% python3 -q
>>> import numpy as np
>>> import numpy.linalg as la
>>> np.set_printoptions(precision=2, suppress=True, linewidth=160)
>>> mat = np.loadtxt("out5.csv", delimiter=",")
>>> mat
array([[ 1., -1., -1.,  1.,  1., -1., -1.,  1.],
       [ 1.,  1., -1., -1.,  1.,  1., -1., -1.],
       [ 1.,  1., -1., -1., -1., -1.,  1.,  1.]])
>>> blk = np.stack([mat, 2 * mat, mat[::-1]])
>>> la.norm(blk, axis=(1, 2))
array([4.9, 9.8, 4.9])
>>> la.matrix_rank(blk)
array([3, 3, 3])
>>> la.matrix_rank(blk.reshape(3, -1))
np.int64(2)
>>> th = np.radians(36)
>>> R = np.eye(8)
>>> R[4, 4] = R[6, 6] = np.cos(th)
>>> R[4, 6], R[6, 4] = -np.sin(th), np.sin(th)
>>> R
array([[ 1.  ,  0.  ,  0.  ,  0.  ,  0.  ,  0.  ,  0.  ,  0.  ],
       [ 0.  ,  1.  ,  0.  ,  0.  ,  0.  ,  0.  ,  0.  ,  0.  ],
       [ 0.  ,  0.  ,  1.  ,  0.  ,  0.  ,  0.  ,  0.  ,  0.  ],
       [ 0.  ,  0.  ,  0.  ,  1.  ,  0.  ,  0.  ,  0.  ,  0.  ],
       [ 0.  ,  0.  ,  0.  ,  0.  ,  0.81,  0.  , -0.59,  0.  ],
       [ 0.  ,  0.  ,  0.  ,  0.  ,  0.  ,  1.  ,  0.  ,  0.  ],
       [ 0.  ,  0.  ,  0.  ,  0.  ,  0.59,  0.  ,  0.81,  0.  ],
       [ 0.  ,  0.  ,  0.  ,  0.  ,  0.  ,  0.  ,  0.  ,  1.  ]])
>>> Y = mat @ R.T
>>> round(float(la.det(R)), 2), round(float(np.trace(R)), 2)
(1.0, 7.62)
>>> np.allclose(mat @ mat.T, Y @ Y.T)
True
>>> np.abs(Y - mat).max(axis=0)
array([0.  , 0.  , 0.  , 0.  , 0.4 , 0.  , 0.78, 0.  ])
>>> rng = np.random.default_rng(650)
>>> Y = mat + rng.integers(-2, 3, (3, 1)) @ rng.integers(-2, 3, (1, 8))
>>> Y
array([[ 1., -5.,  1.,  5.,  3., -3., -3.,  5.],
       [ 1.,  1., -1., -1.,  1.,  1., -1., -1.],
       [ 1., -1.,  0.,  1.,  0., -2.,  0.,  3.]])
>>> Y - mat
array([[ 0., -4.,  2.,  4.,  2., -2., -2.,  4.],
       [ 0.,  0.,  0.,  0.,  0.,  0.,  0.,  0.],
       [ 0., -2.,  1.,  2.,  1., -1., -1.,  2.]])
>>> la.svd(Y - mat, compute_uv=False)
array([8.94, 0.  , 0.  ])
>>> la.matrix_rank(Y - mat, tol=1e-8)
np.int64(1)
>>> F = np.array([[39.33, 60.48, 0.42],
...     [38.46, 60.83, -0.23],
...     [40.64, 59.62, -0.58],
...     [41.23, 59.85, -2.08],
...     [40.68, 58.74, 0.29],
...     [39.76, 58.94, -0.07],
...     [39.21, 61.77, -0.62],
...     [40.42, 59.86, 0.29],
...     [41.49, 58.35, -0.13],
...     [40.21, 59.64, 0.45],
...     [40.0, 59.99, -0.71],
...     [40.24, 58.83, -0.86],
...     [39.66, 59.89, -0.03],
...     [38.18, 62.13, -0.43],
...     [41.33, 62.89, -0.79],
...     [37.69, 62.21, -1.08]])
>>> F
array([[39.33, 60.48,  0.42],
       [38.46, 60.83, -0.23],
       [40.64, 59.62, -0.58],
       [41.23, 59.85, -2.08],
       [40.68, 58.74,  0.29],
       [39.76, 58.94, -0.07],
       [39.21, 61.77, -0.62],
       [40.42, 59.86,  0.29],
       [41.49, 58.35, -0.13],
       [40.21, 59.64,  0.45],
       [40.  , 59.99, -0.71],
       [40.24, 58.83, -0.86],
       [39.66, 59.89, -0.03],
       [38.18, 62.13, -0.43],
       [41.33, 62.89, -0.79],
       [37.69, 62.21, -1.08]])
>>> labels = F[:, 1] > np.median(F[:, 1])
>>> u = F[labels].mean(axis=0) - F[~labels].mean(axis=0)
>>> u
array([-1.35,  2.05, -0.1 ])
>>> labels.astype(int)
array([1, 1, 0, 0, 0, 0, 1, 0, 0, 0, 1, 0, 1, 1, 1, 1])
